$ ipython --no-banner

In [1]: import numpy as np

In [2]: np.set_printoptions(precision=1, suppress=True, linewidth=140)

In [3]: rd = lambda a: np.round(a, 1) + 0

In [4]: E = np.loadtxt("run10.csv", delimiter=",")

In [5]: E
Out[5]: 
array([[0., 0., 0., 0., 5., 0., 0., 0., 0., 0.],
       [4., 0., 0., 0., 0., 4., 2., 0., 1., 0.],
       [0., 4., 0., 2., 2., 0., 0., 0., 0., 0.],
       [0., 0., 0., 0., 5., 0., 0., 4., 0., 0.],
       [0., 1., 4., 0., 0., 0., 0., 4., 0., 0.],
       [1., 0., 0., 0., 0., 0., 0., 0., 0., 0.],
       [0., 0., 0., 0., 5., 0., 0., 0., 0., 4.],
       [1., 0., 0., 0., 0., 0., 2., 0., 0., 0.],
       [2., 0., 0., 0., 0., 0., 0., 0., 0., 0.],
       [3., 2., 0., 0., 0., 2., 4., 0., 0., 0.],
       [4., 5., 0., 0., 4., 0., 0., 0., 0., 0.],
       [0., 0., 0., 0., 0., 0., 5., 0., 0., 0.],
       [2., 0., 0., 2., 3., 0., 0., 0., 0., 1.],
       [0., 0., 0., 1., 0., 5., 0., 0., 4., 0.],
       [2., 0., 0., 0., 0., 0., 2., 4., 3., 0.]])

In [6]: B = np.c_[E[:, :4] @ np.array([[4, 0, 4, 3], [0, -2, -3, 0], [-4, 3, 0, -4], [1, -2, 0, 4]]), np.array([-2, 2, -2, -2, -1, -2, -1, 3, 0, -1, -2, 2, 3, -1, 1])]

In [7]: B
Out[7]: 
array([[  0.,   0.,   0.,   0.,  -2.],
       [ 16.,   0.,  16.,  12.,   2.],
       [  2., -12., -12.,   8.,  -2.],
       [  0.,   0.,   0.,   0.,  -2.],
       [-16.,  10.,  -3., -16.,  -1.],
       [  4.,   0.,   4.,   3.,  -2.],
       [  0.,   0.,   0.,   0.,  -1.],
       [  4.,   0.,   4.,   3.,   3.],
       [  8.,   0.,   8.,   6.,   0.],
       [ 12.,  -4.,   6.,   9.,  -1.],
       [ 16., -10.,   1.,  12.,  -2.],
       [  0.,   0.,   0.,   0.,   2.],
       [ 10.,  -4.,   8.,  14.,   3.],
       [  1.,  -2.,   0.,   4.,  -1.],
       [  8.,   0.,   8.,   6.,   1.]])

In [8]: np.linalg.matrix_rank(B)
Out[8]: np.int64(5)

In [9]: rd(np.linalg.norm(B - E @ np.linalg.lstsq(E, B)[0], axis=0))
Out[9]: array([0. , 0. , 0. , 0. , 3.9])

In [10]: np.linalg.matrix_rank(np.c_[E, B])
Out[10]: np.int64(11)
